% python3 -q
>>> import numpy as np
>>> import numpy.linalg as la
>>> np.set_printoptions(precision=2, suppress=True, linewidth=200)
>>> rnd = lambda a: np.round(a, 2) + 0
>>> O, _ = la.qr(np.array([[0.0, 1.2, -2.4], [0.3, -2.4, 0.8], [-0.9, -0.1, -2.7]]))
>>> A = 4 * O
>>> rnd(A)
array([[ 0.  ,  1.84,  3.55],
       [-1.26, -3.37,  1.75],
       [ 3.79, -1.12,  0.58]])
>>> vec = np.array([-1, 0, 3])
>>> rnd(np.einsum("ij,j->i", A, vec))
array([10.65,  6.52, -2.04])
>>> rnd(A @ (2 * vec))
array([21.29, 13.03, -4.09])
>>> rnd(A @ np.eye(3)[1])
array([ 1.84, -3.37, -1.12])
>>> arr = np.load("dump.npy")
>>> arr
array([[ 0.7,  0.2, -1.3,  0.3,  0.5],
       [ 0.7, -2. , -0.8, -0.2,  0.3],
       [ 0.6,  1.4, -0.6,  1.4, -1.7],
       [ 0.3,  0.9, -1.4, -0.6,  0.6],
       [-6. ,  2.7, -0.9, -0.6, -0.6],
       [ 0.4,  2.2,  0.7,  0.1, -0.9],
       [-0.7, -0.7,  0.6, -1. ,  1.3],
       [ 1.9,  0.6, -1.3, -0.3,  1. ],
       [-2. , -0.8, -0.1,  0.7,  0. ],
       [ 0.2,  2. ,  0.6,  1. ,  0. ],
       [ 1.8,  0.4, -0.8, -0.5,  0.6],
       [ 1.4, -0.2,  0.7,  0.4, -1.3]])
>>> rng = np.random.default_rng(8505)
>>> lab = rng.permutation(5)
>>> other = arr[:, lab] * rng.choice([-1, 1], 5)
>>> other
array([[-1.3, -0.5,  0.3,  0.2, -0.7],
       [-0.8, -0.3, -0.2, -2. , -0.7],
       [-0.6,  1.7,  1.4,  1.4, -0.6],
       [-1.4, -0.6, -0.6,  0.9, -0.3],
       [-0.9,  0.6, -0.6,  2.7,  6. ],
       [ 0.7,  0.9,  0.1,  2.2, -0.4],
       [ 0.6, -1.3, -1. , -0.7,  0.7],
       [-1.3, -1. , -0.3,  0.6, -1.9],
       [-0.1, -0. ,  0.7, -0.8,  2. ],
       [ 0.6, -0. ,  1. ,  2. , -0.2],
       [-0.8, -0.6, -0.5,  0.4, -1.8],
       [ 0.7,  1.3,  0.4, -0.2, -1.4]])
>>> Uu, _, vt = la.svd(arr.T @ other)
>>> lab
array([2, 4, 3, 1, 0])
>>> rnd(la.lstsq(arr, other)[0])
array([[ 0.,  0.,  0.,  0., -1.],
       [ 0.,  0.,  0.,  1.,  0.],
       [ 1.,  0.,  0.,  0.,  0.],
       [ 0.,  0.,  1.,  0.,  0.],
       [ 0., -1.,  0.,  0.,  0.]])
>>> rnd(Uu @ vt)
array([[ 0.,  0.,  0.,  0., -1.],
       [ 0.,  0.,  0.,  1.,  0.],
       [ 1.,  0.,  0.,  0.,  0.],
       [ 0.,  0.,  1.,  0.,  0.],
       [ 0., -1.,  0.,  0.,  0.]])
>>> vec = np.array([0, 0, 1, 3, 3])
>>> y = arr @ vec
>>> rnd(la.pinv(arr) @ arr)
array([[1., 0., 0., 0., 0.],
       [0., 1., 0., 0., 0.],
       [0., 0., 1., 0., 0.],
       [0., 0., 0., 1., 0.],
       [0., 0., 0., 0., 1.]])
>>> rnd(y)
array([ 1.1, -0.5, -1.5, -1.4, -4.5, -1.7,  1.5,  0.8,  2. ,  3.6, -0.5, -2. ])
>>> rnd(la.lstsq(arr, y)[0])
array([0., 0., 1., 3., 3.])
>>> y = y + 0.1 * rng.normal(size=12)
>>> rnd(y)
array([ 1.27, -0.49, -1.32, -1.27, -4.58, -1.92,  1.36,  0.92,  1.82,  3.63, -0.55, -2.11])
>>> b, *_ = la.lstsq(arr, y)
>>> rnd(la.norm(y - arr @ b))
np.float64(0.31)
>>> [round(float(la.norm(la.solve(arr.T @ arr + lam * np.eye(5), arr.T @ y))), 2) for lam in (0, 1, 10, 100)]
[4.4, 3.01, 0.89, 0.19]
>>> b.round()
array([0., 0., 1., 3., 3.])
>>> hat = arr @ la.solve(arr.T @ arr, arr.T)
>>> rnd(hat @ arr[:, 0])
array([ 0.7,  0.7,  0.6,  0.3, -6. ,  0.4, -0.7,  1.9, -2. ,  0.2,  1.8,  1.4])
>>> T = np.stack([arr, -3 * arr, arr[::-1]])
>>> T.shape
(3, 12, 5)
>>> rnd(la.norm(T, axis=(1, 2)))
array([10.02, 30.06, 10.02])
>>> rnd(np.einsum("bij,cij->bc", T, T))
array([[ 100.37, -301.11,  -16.92],
       [-301.11,  903.33,   50.76],
       [ -16.92,   50.76,  100.37]])
>>> (T @ arr.T).shape
(3, 12, 12)
>>> W0 = np.load("run0.npy")
>>> W0
array([[0., 0., 2., 0., 3.],
       [0., 0., 3., 1., 3.],
       [2., 3., 0., 0., 0.],
       [0., 1., 0., 0., 0.],
       [3., 3., 0., 0., 0.]])
>>> Uu, sigma, vt = la.svd(W0)
>>> vecs = vt[:(sigma > 1e-8).sum()]
>>> vec = W0[4] + 3 * W0[1] + rng.integers(2) * np.eye(5)[2]
>>> vec
array([ 3.,  3., 10.,  3.,  9.])
>>> rnd(np.diag(vecs.T @ vecs))
array([1.  , 1.  , 0.59, 0.59, 0.82])
>>> rnd(la.eigvalsh(W0).min())
np.float64(-5.59)
>>> np.all(la.eigvalsh(W0) > 0)
np.False_
>>> rnd(la.det(2 * A)), rnd(la.det(A))
(np.float64(512.0), np.float64(64.0))
>>> rnd(la.eigvals(A).sum().real)
np.float64(-2.78)
>>> rnd(la.det(A[::-1]))
np.float64(-64.0)
>>> rnd(np.einsum("ij,ji->", A, A))
np.float64(30.02)
>>> rnd(la.det(A.T))
np.float64(64.0)
>>> ev, vecs = la.eigh(W0)
>>> rnd(la.eigvalsh(W0 @ W0))
array([ 0. ,  0.7,  0.7, 31.3, 31.3])
>>> rnd(ev.sum()), np.trace(W0)
(np.float64(0.0), np.float64(0.0))
>>> rnd(np.abs(vecs[:, -1]))
array([0.45, 0.55, 0.45, 0.1 , 0.53])
>>> rnd(la.svd(W0, compute_uv=False))
array([5.59, 5.59, 0.84, 0.84, 0.  ])
>>> np.unique(ev.round(6) + 0, return_counts=True)[1]
array([1, 1, 1, 1, 1])
>>> (ev > 1e-8).sum(), (ev < -1e-8).sum()
(np.int64(2), np.int64(2))
>>> rk = la.matrix_rank(W0)
>>> rk
np.int64(4)
>>> ns = la.svd(W0)[2][rk:].T
>>> rnd(ns @ ns.T)
array([[ 0.  ,  0.  ,  0.  ,  0.  ,  0.  ],
       [ 0.  ,  0.  ,  0.  ,  0.  ,  0.  ],
       [ 0.  ,  0.  ,  0.41, -0.41, -0.27],
       [ 0.  ,  0.  , -0.41,  0.41,  0.27],
       [ 0.  ,  0.  , -0.27,  0.27,  0.18]])
>>> rnd(ns[:, 0] / ns[np.abs(ns[:, 0]).round(6).argmax(), 0])
array([ 0.  ,  0.  ,  1.  , -1.  , -0.67])
>>> la.matrix_rank(W0.T @ W0), la.matrix_rank(W0 @ W0.T)
(np.int64(4), np.int64(4))
>>> np.allclose(W0 @ ns, 0)
True
>>> other = np.array([[-2, -3, 0], [2, 0, 2], [3, 0, 1]])
>>> data = other - other.T
>>> data
array([[ 0, -5, -3],
       [ 5,  0,  2],
       [ 3, -2,  0]])
>>> vec = np.array([-5, 3, -5])
>>> rnd(la.eigvals(data).real)
array([0., 0., 0.])
>>> rnd(la.det(data))
np.float64(0.0)
>>> O = la.solve(np.eye(3) - data, np.eye(3) + data)
>>> rnd(O @ O.T)
array([[1., 0., 0.],
       [0., 1., 0.],
       [0., 0., 1.]])
>>> hat = np.triu(np.array([[-3, 0, 0], [2, 3, -1], [0, -3, -2]]), 1) + np.eye(3)
>>> other = hat @ data @ la.inv(hat)
>>> np.trace(other), np.trace(data)
(np.float64(0.0), np.int64(0))
>>> other
array([[ 0., -5., -8.],
       [ 2.,  2.,  4.],
       [ 3., -2., -2.]])
>>> la.matrix_rank(other)
np.int64(2)
>>> rnd(np.poly(other))
array([ 1.,  0., 38.,  0.])
>>> vec = np.array([2, 2, 0])
>>> data @ (2 * vec)
array([-20,  20,   4])
>>> data @ np.ones(3)
array([-8.,  7.,  1.])
>>> data * vec
array([[  0, -10,   0],
       [ 10,   0,   0],
       [  6,  -4,   0]])
>>> data @ np.eye(3)[0]
array([0., 5., 3.])
>>> data @ vec
array([-10,  10,   2])
>>> Uu, sigma, vt = la.svd(data)
>>> rnd(sigma)
array([6.16, 6.16, 0.  ])
>>> np.argmax(sigma[:-1] / (sigma[1:] + 1e-6)) + 1
np.int64(2)
>>> other = Uu[:, :2] @ np.diag(sigma[:2]) @ vt[:2]
>>> la.matrix_rank(other)
np.int64(2)
>>> r0 = np.array([0, 1, 0])
>>> np.polyval(r0, data[1])
array([5, 0, 2])
>>> np.array([np.convolve(row, r0, "same") for row in data])
array([[ 0, -5, -3],
       [ 5,  0,  2],
       [ 3, -2,  0]])
>>> np.correlate(data[1], data[2], "full")
array([  0, -10,  15,  -4,   6])
>>> feats = np.load("case14.npy")
>>> rnd(feats)
array([[0.5 , 0.  , 0.  , 0.5 , 0.  , 0.  , 0.  ],
       [0.17, 0.33, 0.17, 0.  , 0.17, 0.17, 0.  ],
       [0.  , 0.  , 0.33, 0.  , 0.33, 0.33, 0.  ],
       [0.33, 0.  , 0.  , 0.33, 0.  , 0.33, 0.  ],
       [0.  , 0.33, 0.33, 0.  , 0.33, 0.  , 0.  ],
       [0.  , 0.  , 0.  , 0.5 , 0.  , 0.5 , 0.  ],
       [0.  , 0.  , 0.2 , 0.2 , 0.  , 0.2 , 0.4 ]])
>>> np.argsort(-la.norm(feats, axis=0).round(6), kind="stable")[:3]
array([3, 5, 0])
>>> la.matrix_rank(feats, rtol=0.1)
np.int64(6)
>>> feats @ np.ones(7)
array([1., 1., 1., 1., 1., 1., 1.])
>>> rnd(np.sort(np.abs(la.eigvals(feats)))[::-1])
array([1.  , 0.79, 0.5 , 0.4 , 0.21, 0.17, 0.  ])
>>> rnd(la.matrix_power(feats, 100))
array([[0.29, 0.  , 0.  , 0.43, 0.  , 0.29, 0.  ],
       [0.29, 0.  , 0.  , 0.43, 0.  , 0.29, 0.  ],
       [0.29, 0.  , 0.  , 0.43, 0.  , 0.29, 0.  ],
       [0.29, 0.  , 0.  , 0.43, 0.  , 0.29, 0.  ],
       [0.29, 0.  , 0.  , 0.43, 0.  , 0.29, 0.  ],
       [0.29, 0.  , 0.  , 0.43, 0.  , 0.29, 0.  ],
       [0.29, 0.  , 0.  , 0.43, 0.  , 0.29, 0.  ]])
>>> p = np.eye(7)[4]
>>> for _ in range(4):
...     p = p @ feats
...     print(p.round(2))
... 
[0.   0.33 0.33 0.   0.33 0.   0.  ]
[0.06 0.22 0.28 0.   0.28 0.17 0.  ]
[0.06 0.17 0.22 0.11 0.22 0.21 0.  ]
[0.1  0.13 0.18 0.18 0.18 0.25 0.  ]
>>> np.allclose(feats[:-1].T @ la.lstsq(feats[:-1].T, feats[-1])[0], feats[-1])
False
>>> np.unique(feats.round(6), axis=0).shape
(7, 7)
>>> def softmax(z):
...     e = np.exp(z - z.max(axis=-1, keepdims=True))
...     return e / e.sum(axis=-1, keepdims=True)
... 
>>> rnd(softmax(feats[5] + 3))
array([0.12, 0.12, 0.12, 0.2 , 0.12, 0.2 , 0.12])
>>> rnd(softmax(feats).sum(axis=1))
array([1., 1., 1., 1., 1., 1., 1.])
>>> rnd(softmax(feats[5]))
array([0.12, 0.12, 0.12, 0.2 , 0.12, 0.2 , 0.12])
>>> S = feats @ feats.T / np.sqrt(7)
>>> rnd(softmax(S + np.triu(np.full(S.shape, -np.inf), 1)))
array([[1.  , 0.  , 0.  , 0.  , 0.  , 0.  , 0.  ],
       [0.49, 0.51, 0.  , 0.  , 0.  , 0.  , 0.  ],
       [0.31, 0.33, 0.35, 0.  , 0.  , 0.  , 0.  ],
       [0.26, 0.24, 0.24, 0.26, 0.  , 0.  , 0.  ],
       [0.19, 0.2 , 0.2 , 0.19, 0.21, 0.  , 0.  ],
       [0.17, 0.16, 0.16, 0.17, 0.15, 0.18, 0.  ],
       [0.14, 0.14, 0.14, 0.14, 0.14, 0.15, 0.15]])
>>> rnd(softmax(S)[5] @ feats)
array([0.14, 0.09, 0.14, 0.23, 0.11, 0.23, 0.06])
>>> E = np.load("arr.npy")
>>> E
array([[-1.88,  2.89, -1.03],
       [-1.76,  2.35, -1.39],
       [-2.5 ,  3.04, -1.41],
       [-1.96,  3.13, -1.2 ],
       [-1.94,  3.53, -0.68],
       [-2.2 ,  2.9 , -1.45],
       [-1.97,  2.84, -0.83],
       [-1.6 ,  3.34, -0.61],
       [ 2.96, -6.9 ,  7.77],
       [ 3.05, -7.09,  7.54],
       [ 3.15, -6.93,  8.13],
       [ 3.03, -7.01,  8.39],
       [ 3.04, -7.02,  7.65],
       [ 2.96, -7.09,  8.17],
       [ 3.38, -7.04,  7.99],
       [ 2.54, -7.28,  7.73],
       [ 7.37,  4.1 , -2.95],
       [ 7.02,  4.05, -2.74],
       [ 7.16,  4.21, -2.43],
       [ 7.17,  3.92, -2.79],
       [ 6.98,  4.2 , -2.73],
       [ 6.74,  4.01, -3.45],
       [ 6.52,  4.63, -2.98],
       [ 6.7 ,  3.55, -2.77]])
>>> vec = np.array([0, 3, 2])
>>> y = E @ vec
>>> rnd(la.solve(E.T @ E, E.T @ y))
array([0., 3., 2.])
>>> rnd(la.lstsq(E, y)[0])
array([0., 3., 2.])
>>> y = y + 0.1 * rng.normal(size=24)
>>> rnd(y)
array([ 6.65,  4.34,  6.1 ,  6.85,  9.31,  5.79,  6.88,  8.95, -5.2 , -5.93, -4.42, -4.34, -5.62, -4.91, -5.15, -6.27,  6.47,  6.76,  7.54,  6.3 ,  7.07,  4.96,  7.98,  5.04])
>>> b, *_ = la.lstsq(E, y)
>>> b.round()
array([-0.,  3.,  2.])
>>> rnd(b)
array([0.  , 3.  , 2.01])
